>>> import numpy as np
>>> np.set_printoptions(precision=2, suppress=True, linewidth=120, legacy="1.25")
>>> feats = np.load("data.npy")
>>> print(feats)
[[1.   0.9  0.81 0.73 0.66 0.59 0.53 0.48]
 [0.9  1.   0.9  0.81 0.73 0.66 0.59 0.53]
 [0.81 0.9  1.   0.9  0.81 0.73 0.66 0.59]
 [0.73 0.81 0.9  1.   0.9  0.81 0.73 0.66]
 [0.66 0.73 0.81 0.9  1.   0.9  0.81 0.73]
 [0.59 0.66 0.73 0.81 0.9  1.   0.9  0.81]
 [0.53 0.59 0.66 0.73 0.81 0.9  1.   0.9 ]
 [0.48 0.53 0.59 0.66 0.73 0.81 0.9  1.  ]]
>>> rng = np.random.default_rng(919)
>>> lab = rng.permutation(8)
>>> print(lab)
[3 2 5 1 4 7 6 0]
>>> other = feats[lab][:, lab]
>>> print(np.allclose(other, feats))
False
>>> print(np.sort(np.abs(np.linalg.eigvals(other))))
[0.06 0.06 0.07 0.11 0.16 0.32 1.01 6.21]
>>> print(np.diag(other))
[1. 1. 1. 1. 1. 1. 1. 1.]
>>> print(np.trace(other))
8.0
>>> w, evecs = np.linalg.eigh(feats)
>>> x0 = np.array([-3, 3, -7, 3, 9, 9, 0, -7])
>>> print(np.round(x0 @ feats @ x0, 2))
116.28
>>> print(round(np.abs(np.linalg.eigvals(feats)).max(), 2))
6.21
>>> print((feats + feats.T) / 2)
[[1.   0.9  0.81 0.73 0.66 0.59 0.53 0.48]
 [0.9  1.   0.9  0.81 0.73 0.66 0.59 0.53]
 [0.81 0.9  1.   0.9  0.81 0.73 0.66 0.59]
 [0.73 0.81 0.9  1.   0.9  0.81 0.73 0.66]
 [0.66 0.73 0.81 0.9  1.   0.9  0.81 0.73]
 [0.59 0.66 0.73 0.81 0.9  1.   0.9  0.81]
 [0.53 0.59 0.66 0.73 0.81 0.9  1.   0.9 ]
 [0.48 0.53 0.59 0.66 0.73 0.81 0.9  1.  ]]
>>> print(np.allclose(feats, feats.T))
True
>>> other = np.array([[3, 2, 3],
...     [0, 1, 0],
...     [3, 2, 1],
...     [2, 0, 3],
...     [2, 2, 2],
...     [3, 3, 2],
...     [1, 1, 1],
...     [1, 3, 1]])
>>> print(np.vstack([feats, other.T]).shape)
(11, 8)
>>> print(np.einsum("ij,ij->i", feats, feats))
[4.29 4.87 5.25 5.43 5.43 5.25 4.87 4.29]
>>> data = np.load("sample19.npy")
>>> print(data)
[[ 1. -1.  4.  2.]
 [ 3.  1. -9. -1.]
 [ 0.  0.  2.  2.]
 [ 0.  0.  2.  0.]]
>>> print(np.allclose(data, data.T))
False
>>> print(data @ data)
[[ -2.  -2.  25.  11.]
 [  6.  -2. -17. -13.]
 [  0.   0.   8.   4.]
 [  0.   0.   4.   4.]]
>>> print(np.allclose(data @ data.T, data.T @ data))
False
>>> print(np.linalg.matrix_power(data, 4))
[[ -8.   8. 228. 148.]
 [-24.  -8.  -4. -28.]
 [  0.   0.  80.  48.]
 [  0.   0.  48.  32.]]
>>> print(np.round(np.linalg.det(data), 2))
-16.0
>>> print((data - data.T) / 2)
[[ 0.  -2.   2.   1. ]
 [ 2.   0.  -4.5 -0.5]
 [-2.   4.5  0.   0. ]
 [-1.   0.5  0.   0. ]]
>>> x0 = np.array([7, 1, 0, 9])
>>> a = np.maximum(data @ x0, 0)
>>> print(np.maximum(data @ x0, 0) - np.maximum(-data @ x0, 0))
[24. 13. 18.  0.]
>>> print(a)
[24. 13. 18.  0.]
>>> print(np.tanh(data @ x0))
[1. 1. 1. 0.]
